$ python3 -q
>>> import numpy as np
>>> import numpy.linalg as la
>>> np.set_printoptions(precision=2, suppress=True, linewidth=160, legacy="1.25")
>>> def rnd(a):
...     return np.round(a, 2) + 0
... 
>>> r0 = np.array([1, -1, -1, 0])
>>> J = -1 * np.eye(4) + np.outer(r0, r0)
>>> J
array([[ 0., -1., -1.,  0.],
       [-1.,  0.,  1.,  0.],
       [-1.,  1.,  0.,  0.],
       [ 0.,  0.,  0., -1.]])
>>> # splits into 2 blocks
>>> other = J / la.norm(J, axis=1, keepdims=True)
>>> C2 = other @ other.T
>>> (C2 - 2 * np.eye(4)).round(6).argmax(axis=1)
array([3, 2, 1, 0])
>>> rnd(C2)
array([[ 1. , -0.5, -0.5,  0. ],
       [-0.5,  1. ,  0.5,  0. ],
       [-0.5,  0.5,  1. ,  0. ],
       [ 0. ,  0. ,  0. ,  1. ]])
>>> rnd(C2[2])
array([-0.5,  0.5,  1. ,  0. ])
>>> rnd(la.norm(other, axis=1))
array([1., 1., 1., 1.])
>>> (np.abs(C2) > 0.9).astype(int)
array([[1, 0, 0, 0],
       [0, 1, 0, 0],
       [0, 0, 1, 0],
       [0, 0, 0, 1]])
>>> rng = np.random.default_rng(812)
>>> labels = rng.permutation(4)
>>> labels
array([2, 3, 0, 1])
>>> other = J[labels][:, labels]
>>> rnd(la.det(other)), rnd(la.det(J[labels]))
(-2.0, -2.0)
>>> np.allclose(other, J)
False
>>> rnd(np.sort(np.abs(la.eigvals(other))))
array([1., 1., 1., 2.])
>>> np.diag(other)
array([ 0., -1.,  0.,  0.])
>>> rnd(np.sort(la.eigvals(J).real))
array([-1., -1., -1.,  2.])
>>> np.flatnonzero(la.matrix_power((J != 0) + (J.T != 0) + np.eye(4), 4)[1])
array([0, 1, 2])
>>> other = np.array([[3, 1, -2], [0, 3, -1]])
>>> cent = np.kron(other, J)
>>> la.matrix_rank(cent)
8
>>> rnd(la.norm(cent, 2)), rnd(la.norm(other, 2) * la.norm(J, 2))
(8.34, 8.34)
>>> cent
array([[ 0., -3., -3.,  0.,  0., -1., -1.,  0., -0.,  2.,  2., -0.],
       [-3.,  0.,  3.,  0., -1.,  0.,  1.,  0.,  2., -0., -2., -0.],
       [-3.,  3.,  0.,  0., -1.,  1.,  0.,  0.,  2., -2., -0., -0.],
       [ 0.,  0.,  0., -3.,  0.,  0.,  0., -1., -0., -0., -0.,  2.],
       [ 0., -0., -0.,  0.,  0., -3., -3.,  0., -0.,  1.,  1., -0.],
       [-0.,  0.,  0.,  0., -3.,  0.,  3.,  0.,  1., -0., -1., -0.],
       [-0.,  0.,  0.,  0., -3.,  3.,  0.,  0.,  1., -1., -0., -0.],
       [ 0.,  0.,  0., -0.,  0.,  0.,  0., -3., -0., -0., -0.,  1.]])
>>> data = np.array([[-0.4, 0.7, 0.1, 0.5, 0.3, 1.2, -0.4, -0.1],
...     [1.9, -0.2, -0.3, -1.9, 0.8, 0.2, -1.1, 1.5],
...     [0.1, -1.4, 0.0, -0.7, 0.4, -0.3, 1.9, -1.7]])
>>> data[2] = data[0] + 0.3 * rng.normal(size=8)
>>> rnd(data)
array([[-0.4 ,  0.7 ,  0.1 ,  0.5 ,  0.3 ,  1.2 , -0.4 , -0.1 ],
       [ 1.9 , -0.2 , -0.3 , -1.9 ,  0.8 ,  0.2 , -1.1 ,  1.5 ],
       [-0.25,  1.43,  0.21,  0.58, -0.03,  0.85, -0.89,  0.62]])
>>> r0 = np.array([-1, 0])
>>> rnd(np.polyval(r0, data[2]))
array([ 0.25, -1.43, -0.21, -0.58,  0.03, -0.85,  0.89, -0.62])
>>> arr = np.load("case12.npy")
>>> arr
array([[ 0.,  0., -3., -4., -5.],
       [ 0.,  0., -3., -4.,  4.],
       [-3., -3.,  0.,  0.,  0.],
       [-4., -4.,  0.,  0.,  0.],
       [-5.,  4.,  0.,  0.,  0.]])
>>> rnd(la.norm(arr, 2) / la.norm(arr))
0.54
>>> other = np.array([[-1, 7], [8, -6], [1, 2], [8, 0], [-1, -7]])
>>> la.matrix_rank(arr @ other)
2
>>> np.vstack([arr, other.T]).shape
(7, 5)
>>> other.T @ arr.T
array([[-30., -39., -21., -28.,  37.],
       [ 29., -34.,  -3.,  -4., -59.]])
>>> la.matrix_rank(np.vstack([arr, other.T]))
5
>>> np.einsum("ij->j", arr)
array([-12.,  -3.,  -6.,  -8.,  -1.])
>>> U, sigma, Vt = la.svd(arr)
>>> V = Vt[:(sigma > 1e-8).sum()]
>>> x = arr[1] + 5 * arr[3] + rng.integers(2) * np.eye(5)[4]
>>> x
array([-20., -20.,  -3.,  -4.,   4.])
>>> rnd(V.T @ V)
array([[1.  , 0.  , 0.  , 0.  , 0.  ],
       [0.  , 1.  , 0.  , 0.  , 0.  ],
       [0.  , 0.  , 0.36, 0.48, 0.  ],
       [0.  , 0.  , 0.48, 0.64, 0.  ],
       [0.  , 0.  , 0.  , 0.  , 1.  ]])
>>> np.allclose(V.T @ V @ x, x)
True
>>> rnd(np.diag(V.T @ V))
array([1.  , 1.  , 0.36, 0.64, 1.  ])
>>> labels = rng.permutation(5)
>>> labels
array([2, 0, 3, 4, 1])
>>> other = arr[labels][:, labels]
>>> np.allclose(other, arr)
False
>>> np.trace(other)
0.0
>>> np.diag(other)
array([0., 0., 0., 0., 0.])
>>> rank = la.matrix_rank(arr)
>>> rank
4
>>> N = la.svd(arr)[2][rank:].T
>>> [int(la.matrix_rank(np.delete(arr, i, axis=0))) for i in range(5)]
[3, 3, 4, 4, 3]
>>> np.allclose(arr @ N, 0)
True
>>> N.shape
(5, 1)
>>> [int(la.matrix_rank(arr[:, :j + 1])) for j in range(5)]
[1, 2, 3, 3, 4]
>>> F = np.diag(20 * np.array([2, 5, 2, 3, 0, 0, 5])) + np.array([[4, 0, 7, 4, 2, 6, 2],
...     [7, 1, 2, 8, 7, 0, 6],
...     [6, 7, 3, 4, 1, 4, 9],
...     [2, 8, 6, 8, 2, 9, 5],
...     [6, 3, 1, 7, 5, 7, 2],
...     [1, 0, 7, 9, 6, 3, 6],
...     [4, 2, 3, 6, 8, 6, 7]])
>>> F
array([[ 44,   0,   7,   4,   2,   6,   2],
       [  7, 101,   2,   8,   7,   0,   6],
       [  6,   7,  43,   4,   1,   4,   9],
       [  2,   8,   6,  68,   2,   9,   5],
       [  6,   3,   1,   7,   5,   7,   2],
       [  1,   0,   7,   9,   6,   3,   6],
       [  4,   2,   3,   6,   8,   6, 107]])
>>> W = np.array([[1, 0, 1, 3],
...     [1, -1, 2, 3],
...     [1, 2, 0, -1],
...     [2, -1, 1, -2],
...     [-1, 2, -3, 0],
...     [-1, 1, -3, 3],
...     [3, 1, -1, -3]])
>>> b = np.array([0, 2, 2, 2])
>>> H = np.maximum(F @ W + b, 0)
>>> la.matrix_rank(H)
4
>>> rnd((H > 0).mean(axis=0))
array([1.  , 0.71, 0.57, 0.43])
>>> cent = np.array([[1, 0, 2], [3, 2, 0], [0, 0, 1], [1, 0, 3]])
>>> (H @ cent).round(6).argmax(axis=1)
array([2, 2, 0, 2, 2, 0, 0])
>>> H @ cent
array([[ 260,   48,  531],
       [ 427,    0, 1336],
       [ 362,  184,  174],
       [ 156,    0,  362],
       [  86,   26,  123],
       [ 119,   56,   70],
       [ 715,  258,  656]])
>>> r0 = np.array([1, 1, 2, -1, 2, -2, 3])
>>> other = F + np.outer(r0, np.eye(7)[2])
>>> rnd(la.det(other) / la.det(F)), rnd(1 + la.solve(F, r0)[2])
(0.98, 0.98)
>>> la.matrix_rank(other - F)
1
>>> other
array([[ 44.,   0.,   8.,   4.,   2.,   6.,   2.],
       [  7., 101.,   3.,   8.,   7.,   0.,   6.],
       [  6.,   7.,  45.,   4.,   1.,   4.,   9.],
       [  2.,   8.,   5.,  68.,   2.,   9.,   5.],
       [  6.,   3.,   3.,   7.,   5.,   7.,   2.],
       [  1.,   0.,   5.,   9.,   6.,   3.,   6.],
       [  4.,   2.,   6.,   6.,   8.,   6., 107.]])
>>> labels = rng.permutation(7)
>>> labels
array([3, 6, 4, 1, 5, 2, 0])
>>> other = F[labels][:, labels]
>>> np.diag(other)
array([ 68, 107,   5, 101,   3,  43,  44])
>>> other = F + rng.integers(-2, 3, (7, 5)) @ rng.integers(-2, 3, (5, 7))
>>> other
array([[ 38,  -6,   2,  12,  10,   7,   7],
       [ 12, 100,   4,   2,   3,   0,   7],
       [ 10,   8,  48,   4,  -1,   6,   6],
       [ -1,  12,   4,  58,  -2,   2,   6],
       [  3,   2,  -3,   9,   7,   9,   3],
       [  2,  -2,  13,  15,   9,   6,   4],
       [  6,  -6,   1,  10,  12,   8, 113]])
>>> other - F
array([[ -6,  -6,  -5,   8,   8,   1,   5],
       [  5,  -1,   2,  -6,  -4,   0,   1],
       [  4,   1,   5,   0,  -2,   2,  -3],
       [ -3,   4,  -2, -10,  -4,  -7,   1],
       [ -3,  -1,  -4,   2,   2,   2,   1],
       [  1,  -2,   6,   6,   3,   3,  -2],
       [  2,  -8,  -2,   4,   4,   2,   6]])
>>> rnd(la.svd(other - F, compute_uv=False))
array([23.  , 15.04,  9.63,  4.4 ,  1.63,  0.  ,  0.  ])
>>> U, sigma, Vt = la.svd(other, full_matrices=False)
>>> rnd(sigma / sigma[0])
array([1.  , 0.87, 0.53, 0.42, 0.32, 0.11, 0.03])
>>> np.abs(U[:, 0]).round(6).argmax()
6
>>> U.shape, sigma.shape, Vt.shape
((7, 7), (7,), (7, 7))
>>> rnd(U.T @ U)
array([[1., 0., 0., 0., 0., 0., 0.],
       [0., 1., 0., 0., 0., 0., 0.],
       [0., 0., 1., 0., 0., 0., 0.],
       [0., 0., 0., 1., 0., 0., 0.],
       [0., 0., 0., 0., 1., 0., 0.],
       [0., 0., 0., 0., 0., 1., 0.],
       [0., 0., 0., 0., 0., 0., 1.]])
>>> rnd(U.T @ other @ Vt.T)
array([[117.38,   0.  ,   0.  ,   0.  ,   0.  ,   0.  ,   0.  ],
       [  0.  , 102.62,   0.  ,   0.  ,   0.  ,   0.  ,   0.  ],
       [  0.  ,   0.  ,  61.71,   0.  ,   0.  ,   0.  ,   0.  ],
       [  0.  ,   0.  ,   0.  ,  48.92,   0.  ,   0.  ,   0.  ],
       [  0.  ,   0.  ,   0.  ,   0.  ,  37.59,   0.  ,   0.  ],
       [  0.  ,   0.  ,   0.  ,   0.  ,   0.  ,  12.7 ,   0.  ],
       [  0.  ,   0.  ,   0.  ,   0.  ,   0.  ,   0.  ,   4.  ]])
>>> rnd(np.sqrt((sigma ** 2).sum())), rnd(la.norm(other))
(179.17, 179.17)
>>> X = np.loadtxt("test0.csv", delimiter=",")
>>> rnd(X)
array([[ 1.08,  0.37, -0.6 ,  0.91,  0.05,  0.41, -0.09,  1.04,  0.5 ],
       [-0.22,  1.4 ,  0.18,  0.  , -1.23,  0.38,  0.29, -0.36,  0.26],
       [ 0.29, -0.91,  1.21,  0.22, -1.04,  0.37, -0.3 ,  0.48, -0.14],
       [-0.29, -0.44, -0.28,  0.02,  0.22,  1.46, -0.55, -0.73,  0.8 ],
       [-0.29,  0.62,  0.64,  0.49,  0.4 , -0.58, -1.51, -0.05,  0.32],
       [ 0.87,  0.31,  0.  ,  0.2 ,  0.16,  0.52, -0.41, -0.73, -1.45],
       [-0.36,  0.01,  0.71,  1.39,  0.57,  0.1 ,  0.96, -0.43,  0.02],
       [-1.01,  0.41,  0.14, -0.18,  0.42,  0.85, -0.05,  1.14, -0.75],
       [-0.79, -0.46, -1.06,  0.94, -0.81, -0.3 , -0.39, -0.08, -0.5 ]])
>>> x = np.array([2, 2, 1, 1, 2, 2, 1, 2])
>>> rnd(data @ x)
array([3.6 , 5.1 , 5.14])
>>> rnd(data @ (2 * x))
array([ 7.2 , 10.2 , 10.27])
>>> np.sign((data @ x).round(6))
array([1., 1., 1.])
>>> rnd(data * x)
array([[-0.8 ,  1.4 ,  0.1 ,  0.5 ,  0.6 ,  2.4 , -0.4 , -0.2 ],
       [ 3.8 , -0.4 , -0.3 , -1.9 ,  1.6 ,  0.4 , -1.1 ,  3.  ],
       [-0.5 ,  2.85,  0.21,  0.58, -0.07,  1.7 , -0.89,  1.25]])
>>> rnd((data * x).sum(axis=1))
array([3.6 , 5.1 , 5.14])
>>> (data @ x).argmax()
2
>>> rnd(data @ np.eye(8)[0])
array([-0.4 ,  1.9 , -0.25])
>>> Q, R = la.qr(X)
>>> np.allclose(R.T @ R, X.T @ X)
True
>>> r0, r1 = X[6], X[1]
>>> r0 @ r0
4.0
>>> rnd(r0 @ r1)
0.0
>>> p = (r0 @ r1) / (r0 @ r0) * r0
>>> (r1 - p) @ r0
0.0
>>> rnd(la.norm(r0 + r1) ** 2 + la.norm(r0 - r1) ** 2)
16.0
>>> rnd(p)
array([0., 0., 0., 0., 0., 0., 0., 0., 0.])
>>> labels = rng.permutation(9)
>>> labels
array([5, 6, 2, 0, 3, 1, 8, 4, 7])
>>> other = X[labels][:, labels]
>>> rnd(np.sort(np.abs(la.eigvals(other))))
array([2., 2., 2., 2., 2., 2., 2., 2., 2.])
>>> rnd(la.det(other)), rnd(la.det(X[labels]))
(-512.0, 512.0)
>>> np.allclose(other, X)
False
>>> rnd(np.trace(other))
6.23
>>> rnd(np.diag(other))
array([ 0.52,  0.96,  1.21,  1.08,  0.02,  1.4 , -0.5 ,  0.4 ,  1.14])
>>> rnd(other)
array([[ 0.52, -0.41,  0.  ,  0.87,  0.2 ,  0.31, -1.45,  0.16, -0.73],
       [ 0.1 ,  0.96,  0.71, -0.36,  1.39,  0.01,  0.02,  0.57, -0.43],
       [ 0.37, -0.3 ,  1.21,  0.29,  0.22, -0.91, -0.14, -1.04,  0.48],
       [ 0.41, -0.09, -0.6 ,  1.08,  0.91,  0.37,  0.5 ,  0.05,  1.04],
       [ 1.46, -0.55, -0.28, -0.29,  0.02, -0.44,  0.8 ,  0.22, -0.73],
       [ 0.38,  0.29,  0.18, -0.22,  0.  ,  1.4 ,  0.26, -1.23, -0.36],
       [-0.3 , -0.39, -1.06, -0.79,  0.94, -0.46, -0.5 , -0.81, -0.08],
       [-0.58, -1.51,  0.64, -0.29,  0.49,  0.62,  0.32,  0.4 , -0.05],
       [ 0.85, -0.05,  0.14, -1.01, -0.18,  0.41, -0.75,  0.42,  1.14]])
>>> other = X / la.norm(X, axis=1, keepdims=True)
>>> C2 = other @ other.T
>>> rnd(C2[8])
array([0., 0., 0., 0., 0., 0., 0., 0., 1.])
>>> rnd(C2)
array([[1., 0., 0., 0., 0., 0., 0., 0., 0.],
       [0., 1., 0., 0., 0., 0., 0., 0., 0.],
       [0., 0., 1., 0., 0., 0., 0., 0., 0.],
       [0., 0., 0., 1., 0., 0., 0., 0., 0.],
       [0., 0., 0., 0., 1., 0., 0., 0., 0.],
       [0., 0., 0., 0., 0., 1., 0., 0., 0.],
       [0., 0., 0., 0., 0., 0., 1., 0., 0.],
       [0., 0., 0., 0., 0., 0., 0., 1., 0.],
       [0., 0., 0., 0., 0., 0., 0., 0., 1.]])
>>> np.argwhere(np.triu(np.abs(C2) > 0.95, 1))
array([], shape=(0, 2), dtype=int64)
>>> rnd(la.norm(other, axis=1))
array([1., 1., 1., 1., 1., 1., 1., 1., 1.])
